$ ipython --no-banner

In [1]: import numpy as np

In [2]: from numpy import linalg as LA

In [3]: np.set_printoptions(suppress=True, linewidth=160)

In [4]: K = np.array([[4, -2, 0, 0, 4],
   ...:     [-2, 1, 0, 0, -2],
   ...:     [0, 0, 0, 0, 0],
   ...:     [0, 0, 0, 0, 0],
   ...:     [4, -2, 0, 0, 4]])

In [5]: print(K)
[[ 4 -2  0  0  4]
 [-2  1  0  0 -2]
 [ 0  0  0  0  0]
 [ 0  0  0  0  0]
 [ 4 -2  0  0  4]]

In [6]: print(np.round(K @ LA.pinv(K) @ K, 2))
[[ 4. -2.  0.  0.  4.]
 [-2.  1.  0.  0. -2.]
 [ 0.  0.  0.  0.  0.]
 [ 0.  0.  0.  0.  0.]
 [ 4. -2.  0.  0.  4.]]

In [7]: LA.lstsq(K[:-1].T, K[-1])[2]
Out[7]: np.int32(1)

In [8]: LA.inv(K)
LinAlgError: Singular matrix


In [9]: np.round(LA.det(K), 2)
Out[9]: np.float64(0.0)

In [10]: (K + K.T) / 2
Out[10]: 
array([[ 4., -2.,  0.,  0.,  4.],
       [-2.,  1.,  0.,  0., -2.],
       [ 0.,  0.,  0.,  0.,  0.],
       [ 0.,  0.,  0.,  0.,  0.],
       [ 4., -2.,  0.,  0.,  4.]])

In [11]: round(np.abs(LA.eigvals(K)).max(), 2)
Out[11]: np.float64(9.0)

In [12]: np.allclose(K @ K.T, K.T @ K)
Out[12]: True

In [13]: mat = np.loadtxt("arr.csv", delimiter=",")

In [14]: mat
Out[14]: 
array([[-11.41,  -1.75,  10.53,  10.14],
       [  3.63,   3.02,  10.83,   3.  ],
       [ 16.69,  -8.45,  -9.73,   1.71],
       [ 37.09,  11.83,  -7.65,   6.54],
       [ 16.53,  -8.59,  17.54,   6.16],
       [ -5.67,  -1.61,  -8.31,  -3.68],
       [ 36.81,   4.39,  -1.97,  -2.94],
       [  6.29,   6.03,   6.9 ,  14.27],
       [-16.82,   2.04,  -5.88,  -6.85],
       [ 22.61,  -9.58, -26.84,   8.21],
       [  0.99,   1.34,  10.16,  -4.49],
       [ -5.6 ,  -1.82,  29.83,  -8.15],
       [ -0.51,   5.18,   3.55,   1.93],
       [ -6.36,  -1.65,   0.5 , -13.05],
       [-10.36,  10.18, -17.41,   6.75],
       [ 14.28,   5.19,   1.37,  -6.15],
       [ 12.44, -12.19, -17.63,  -6.81],
       [  9.93,  -9.48,   8.7 ,  -0.32],
       [-20.47,  -6.15,   8.75,   7.91],
       [-33.1 ,  -1.16,  -7.68, -27.7 ],
       [  7.97,  -8.5 ,  -3.04, -13.45]])

In [15]: Y = np.c_[mat[:, :3] @ np.array([[3, 0, 3], [9, 6, 9], [8, 5, 6]]), np.array([-1, 1, 1, 0, 0, 0, 3, 2, -3, 2, 2, -1, 2, 1, 0, 2, -3, 2, 1, 2, 1])]

In [16]: Y.round(2)
Out[16]: 
array([[  34.26,   42.15,   13.2 ,   -1.  ],
       [ 124.71,   72.27,  103.05,    1.  ],
       [-103.82,  -99.35,  -84.36,    1.  ],
       [ 156.54,   32.73,  171.84,    0.  ],
       [ 112.6 ,   36.16,   77.52,    0.  ],
       [ -97.98,  -51.21,  -81.36,    0.  ],
       [ 134.18,   16.49,  138.12,    3.  ],
       [ 128.34,   70.68,  114.54,    2.  ],
       [ -79.14,  -17.16,  -67.38,   -3.  ],
       [-233.11, -191.68, -179.43,    2.  ],
       [  96.31,   58.84,   75.99,    2.  ],
       [ 205.46,  138.23,  145.8 ,   -1.  ],
       [  73.49,   48.83,   66.39,    2.  ],
       [ -29.93,   -7.4 ,  -30.93,    1.  ],
       [ -78.74,  -25.97,  -43.92,    0.  ],
       [ 100.51,   37.99,   97.77,    2.  ],
       [-213.43, -161.29, -178.17,   -3.  ],
       [  14.07,  -13.38,   -3.33,    2.  ],
       [ -46.76,    6.85,  -64.26,    1.  ],
       [-171.18,  -45.36, -155.82,    2.  ],
       [ -76.91,  -66.2 ,  -70.83,    1.  ]])

In [17]: LA.matrix_rank(Y)
Out[17]: np.int64(4)

In [18]: print(LA.matrix_rank(np.c_[mat, Y]))
5
